$ ipython --no-banner

In [1]: import numpy as np

In [2]: from numpy import linalg as LA

In [3]: np.set_printoptions(suppress=True, linewidth=200)

In [4]: W0 = np.array([[0.6, 0.3, 0.0],
   ...:     [-0.4, -0.4, -1.3],
   ...:     [2.5, 3.5, -7.0],
   ...:     [2.3, -0.7, 1.4],
   ...:     [-0.5, -1.2, -0.1],
   ...:     [-2.5, -2.7, -0.7],
   ...:     [-0.3, 0.8, 1.1],
   ...:     [-0.1, -0.7, 1.0],
   ...:     [-1.0, 1.0, 0.3],
   ...:     [0.4, 1.5, 0.1],
   ...:     [0.8, -1.0, -2.2],
   ...:     [1.7, -0.8, 0.7],
   ...:     [-1.1, 1.6, 0.0],
   ...:     [-0.7, -1.0, 0.0],
   ...:     [0.5, -0.8, 1.4]])

In [5]: Xc = (W0 - W0.mean(axis=0)) / W0.std(axis=0)

In [6]: np.argwhere(np.abs(Xc) > 2)
Out[6]: 
array([[2, 1],
       [2, 2],
       [5, 0]])

In [7]: np.round(Xc.std(axis=0), 2)
Out[7]: array([1., 1., 1.])

In [8]: beta = LA.lstsq(np.delete(Xc, 2, axis=1), Xc[:, 2])[0]

In [9]: np.round(1 - np.var(Xc[:, 2] - np.delete(Xc, 2, axis=1) @ beta), 2)
Out[9]: np.float64(0.26)

In [10]: beta.round(2)
Out[10]: array([-0.13, -0.45])

In [11]: T = np.stack([W0, -2 * W0, W0[::-1]])

In [12]: T.shape
Out[12]: (3, 15, 3)

In [13]: (T @ W0.T).shape
Out[13]: (3, 15, 15)

In [14]: np.round(LA.norm(T, axis=(1, 2)), 2)
Out[14]: array([10.95, 21.91, 10.95])

In [15]: def softmax(z):
    ...:     e = np.exp(z - z.max(axis=-1, keepdims=True))
    ...:     return e / e.sum(axis=-1, keepdims=True)
    ...: 

In [16]: np.round(softmax(W0).sum(axis=1), 2)
Out[16]: array([1., 1., 1., 1., 1., 1., 1., 1., 1., 1., 1., 1., 1., 1., 1.])

In [17]: scores = W0 @ W0.T / np.sqrt(3)

In [18]: np.round(softmax(scores)[1] @ W0, 2)
Out[18]: array([ 1.52,  2.06, -5.01])

In [19]: softmax(scores).round(6).argmax(axis=1)
Out[19]: array([ 2,  2,  2,  3,  5,  5,  6, 14, 12,  2,  2,  3, 12,  5,  3])

In [20]: x0 = np.array([1, 1, 3])

In [21]: target = W0 @ x0

In [22]: beta, lr = np.zeros(3), 1 / LA.norm(W0, 2) ** 2

In [23]: for i in range(6):
    ...:     beta -= lr * W0.T @ (W0 @ beta - target)
    ...:     if i % 2 == 0: print(i, round(LA.norm(W0 @ beta - target), 2))
    ...: 
0 9.52
2 4.63
4 2.26

In [24]: beta.round(2)
Out[24]: array([0.87, 0.76, 2.82])
